$ ipython --no-banner

In [1]: import numpy as np

In [2]: np.set_printoptions(precision=3, suppress=True, linewidth=140, legacy="1.25")

In [3]: rd = lambda a: np.round(a, 3) + 0

In [4]: feats = np.load("test15.npy")

In [5]: feats
Out[5]: 
array([[ 4,  4,  6,  0,  0, -2,  4,  2,  6,  2],
       [ 4,  4,  6,  0,  0, -2,  4,  2,  6,  2],
       [ 6,  6,  9,  0,  0, -3,  6,  3,  9,  3],
       [ 0,  0,  0,  0,  0,  0,  0,  0,  0,  0],
       [ 0,  0,  0,  0,  0,  0,  0,  0,  0,  0],
       [-2, -2, -3,  0,  0,  1, -2, -1, -3, -1],
       [ 4,  4,  6,  0,  0, -2,  4,  2,  6,  2],
       [ 2,  2,  3,  0,  0, -1,  2,  1,  3,  1],
       [ 6,  6,  9,  0,  0, -3,  6,  3,  9,  3],
       [ 2,  2,  3,  0,  0, -1,  2,  1,  3,  1]])

In [6]: U, sig, Vt = np.linalg.svd(feats)

In [7]: np.argmax(sig[:-1] / (sig[1:] + 1e-6)) + 1
Out[7]: 1

In [8]: rd(sig)
Out[8]: array([33.,  0.,  0.,  0.,  0.,  0.,  0.,  0.,  0.,  0.])

In [9]: other = U[:, :1] @ np.diag(sig[:1]) @ Vt[:1]

In [10]: np.linalg.matrix_rank(feats, rtol=0.05)
Out[10]: 1

In [11]: rank = np.linalg.matrix_rank(feats)

In [12]: rank
Out[12]: 1

In [13]: N = np.linalg.svd(feats)[2][rank:].T

In [14]: N.shape
Out[14]: (10, 9)

In [15]: rd(N @ N.T)
Out[15]: 
array([[ 0.879, -0.121, -0.182,  0.   ,  0.   ,  0.061, -0.121, -0.061, -0.182, -0.061],
       [-0.121,  0.879, -0.182,  0.   ,  0.   ,  0.061, -0.121, -0.061, -0.182, -0.061],
       [-0.182, -0.182,  0.727,  0.   ,  0.   ,  0.091, -0.182, -0.091, -0.273, -0.091],
       [ 0.   ,  0.   ,  0.   ,  1.   ,  0.   ,  0.   ,  0.   ,  0.   ,  0.   ,  0.   ],
       [ 0.   ,  0.   ,  0.   ,  0.   ,  1.   ,  0.   ,  0.   ,  0.   ,  0.   ,  0.   ],
       [ 0.061,  0.061,  0.091,  0.   ,  0.   ,  0.97 ,  0.061,  0.03 ,  0.091,  0.03 ],
       [-0.121, -0.121, -0.182,  0.   ,  0.   ,  0.061,  0.879, -0.061, -0.182, -0.061],
       [-0.061, -0.061, -0.091,  0.   ,  0.   ,  0.03 , -0.061,  0.97 , -0.091, -0.03 ],
       [-0.182, -0.182, -0.273,  0.   ,  0.   ,  0.091, -0.182, -0.091,  0.727, -0.091],
       [-0.061, -0.061, -0.091,  0.   ,  0.   ,  0.03 , -0.061, -0.03 , -0.091,  0.97 ]])

In [16]: [int(np.linalg.matrix_rank(feats[:, :j + 1])) for j in range(10)]
Out[16]: [1, 1, 1, 1, 1, 1, 1, 1, 1, 1]

In [17]: w, V = np.linalg.eigh(feats)

In [18]: vec = np.array([3, 1, -1, 1, -3, -3, -1, 2, 0, -3])

In [19]: vec @ feats @ vec
Out[19]: 25

In [20]: rd(vec @ feats @ vec / (vec @ vec)), rd(w[0]), rd(w[-1])
Out[20]: (0.568, 0.0, 33.0)

In [21]: (np.sign(V[:, -1].round(6)) == np.sign(V[0, -1].round(6))).astype(int)
Out[21]: array([1, 1, 1, 0, 0, 0, 1, 1, 1, 1])

In [22]: rd(np.linalg.eigvalsh(feats[1:, 1:]))
Out[22]: array([ 0.,  0.,  0.,  0.,  0.,  0.,  0.,  0., 29.])

In [23]: rd(V * np.abs(w) @ V.T)
Out[23]: 
array([[ 4.,  4.,  6.,  0.,  0., -2.,  4.,  2.,  6.,  2.],
       [ 4.,  4.,  6.,  0.,  0., -2.,  4.,  2.,  6.,  2.],
       [ 6.,  6.,  9.,  0.,  0., -3.,  6.,  3.,  9.,  3.],
       [ 0.,  0.,  0.,  0.,  0.,  0.,  0.,  0.,  0.,  0.],
       [ 0.,  0.,  0.,  0.,  0.,  0.,  0.,  0.,  0.,  0.],
       [-2., -2., -3.,  0.,  0.,  1., -2., -1., -3., -1.],
       [ 4.,  4.,  6.,  0.,  0., -2.,  4.,  2.,  6.,  2.],
       [ 2.,  2.,  3.,  0.,  0., -1.,  2.,  1.,  3.,  1.],
       [ 6.,  6.,  9.,  0.,  0., -3.,  6.,  3.,  9.,  3.],
       [ 2.,  2.,  3.,  0.,  0., -1.,  2.,  1.,  3.,  1.]])

In [24]: np.linalg.lstsq(feats[:-1].T, feats[-1])[2]
Out[24]: 1

In [25]: np.allclose(feats[:-1].T @ np.linalg.lstsq(feats[:-1].T, feats[-1])[0], feats[-1])
Out[25]: True

In [26]: np.unique(feats.round(6), axis=0).shape
Out[26]: (5, 10)

In [27]: U, sig, Vt = np.linalg.svd(feats)

In [28]: V = Vt[:(sig > 1e-8).sum()]

In [29]: rng = np.random.default_rng(8581)

In [30]: vec = feats[3] + -3 * feats[5] + rng.integers(2) * np.eye(10)[3]

In [31]: vec
Out[31]: array([ 6.,  6.,  9.,  1.,  0., -3.,  6.,  3.,  9.,  3.])

In [32]: rd(np.diag(V.T @ V))
Out[32]: array([0.121, 0.121, 0.273, 0.   , 0.   , 0.03 , 0.121, 0.03 , 0.273, 0.03 ])

In [33]: rd(np.linalg.norm(vec - V.T @ V @ vec))
Out[33]: 1.0

In [34]: A = np.load("layer6.npy")

In [35]: A
Out[35]: 
array([[ 2.152,  2.226, -1.905],
       [ 5.283,  3.015,  0.752],
       [ 4.844,  1.528,  1.354],
       [ 4.317,  2.472,  1.219],
       [ 1.917,  1.577, -1.54 ],
       [ 4.899,  3.662,  2.666],
       [ 2.466,  2.708,  1.361],
       [ 1.578,  3.599, -2.354],
       [ 2.572,  3.659, -0.967],
       [ 4.295,  0.769,  0.598],
       [ 4.966,  1.587,  2.378],
       [ 5.553,  2.15 ,  1.522],
       [ 3.265,  0.93 ,  0.089],
       [ 0.433,  3.514, -0.594],
       [ 5.112,  0.728,  3.06 ],
       [ 4.931,  2.28 ,  2.371],
       [ 5.171,  1.607,  2.646],
       [ 2.922,  1.217,  1.192],
       [ 3.802,  3.426,  1.921],
       [ 3.102,  2.523,  0.221],
       [ 4.592,  0.496,  2.108],
       [ 4.559,  2.284, -0.175],
       [ 3.402,  2.518, -1.786],
       [ 2.968,  1.452, -1.041],
       [ 1.499,  3.063, -0.657],
       [ 5.085,  2.697,  5.593],
       [ 2.82 ,  3.379, -0.473],
       [ 3.082,  2.359,  0.055],
       [ 4.142,  1.083,  2.356],
       [ 2.587,  3.244,  0.792],
       [ 5.777,  1.959,  2.526],
       [ 1.388,  3.132,  0.364],
       [ 5.108,  2.689,  1.471],
       [ 6.455,  0.831,  1.97 ],
       [ 1.536,  3.305, -1.176],
       [ 1.588,  1.702, -0.475],
       [ 6.305,  0.961,  1.699],
       [ 5.454,  2.275,  1.819],
       [ 2.81 ,  3.618,  0.617],
       [ 3.064,  1.335,  3.507],
       [ 1.062,  1.838, -0.165],
       [ 3.276,  0.505,  0.912],
       [ 4.863,  1.926,  0.914],
       [ 2.91 ,  2.442, -0.002],
       [ 4.827,  1.385,  3.064]])

In [36]: r0, g = A[42], A[17]

In [37]: rd(r0 @ g)
Out[37]: 17.643

In [38]: rd(r0 @ r0)
Out[38]: 28.194

In [39]: pr = (r0 @ g) / (r0 @ r0) * r0

In [40]: rd(np.linalg.norm(r0 + g) ** 2 + np.linalg.norm(r0 - g) ** 2)
Out[40]: 79.267

In [41]: rd(np.outer(r0, g))
Out[41]: 
array([[14.21 ,  5.918,  5.797],
       [ 5.628,  2.344,  2.296],
       [ 2.671,  1.112,  1.089]])

In [42]: np.linalg.matrix_rank(np.outer(r0, g))
Out[42]: 1

In [43]: vec = np.array([0, 2, -2])

In [44]: h = np.maximum(A @ vec, 0)

In [45]: A * (h > 1e-9)[:, None]
Out[45]: 
array([[ 2.152,  2.226, -1.905],
       [ 5.283,  3.015,  0.752],
       [ 4.844,  1.528,  1.354],
       [ 4.317,  2.472,  1.219],
       [ 1.917,  1.577, -1.54 ],
       [ 4.899,  3.662,  2.666],
       [ 2.466,  2.708,  1.361],
       [ 1.578,  3.599, -2.354],
       [ 2.572,  3.659, -0.967],
       [ 4.295,  0.769,  0.598],
       [ 0.   ,  0.   ,  0.   ],
       [ 5.553,  2.15 ,  1.522],
       [ 3.265,  0.93 ,  0.089],
       [ 0.433,  3.514, -0.594],
       [ 0.   ,  0.   ,  0.   ],
       [ 0.   ,  0.   ,  0.   ],
       [ 0.   ,  0.   ,  0.   ],
       [ 2.922,  1.217,  1.192],
       [ 3.802,  3.426,  1.921],
       [ 3.102,  2.523,  0.221],
       [ 0.   ,  0.   ,  0.   ],
       [ 4.559,  2.284, -0.175],
       [ 3.402,  2.518, -1.786],
       [ 2.968,  1.452, -1.041],
       [ 1.499,  3.063, -0.657],
       [ 0.   ,  0.   ,  0.   ],
       [ 2.82 ,  3.379, -0.473],
       [ 3.082,  2.359,  0.055],
       [ 0.   ,  0.   ,  0.   ],
       [ 2.587,  3.244,  0.792],
       [ 0.   ,  0.   ,  0.   ],
       [ 1.388,  3.132,  0.364],
       [ 5.108,  2.689,  1.471],
       [ 0.   ,  0.   ,  0.   ],
       [ 1.536,  3.305, -1.176],
       [ 1.588,  1.702, -0.475],
       [ 0.   ,  0.   ,  0.   ],
       [ 5.454,  2.275,  1.819],
       [ 2.81 ,  3.618,  0.617],
       [ 0.   ,  0.   ,  0.   ],
       [ 1.062,  1.838, -0.165],
       [ 0.   ,  0.   ,  0.   ],
       [ 4.863,  1.926,  0.914],
       [ 2.91 ,  2.442, -0.002],
       [ 0.   ,  0.   ,  0.   ]])

In [46]: rd(A.T @ h)
Out[46]: array([385.734, 418.929, -68.449])
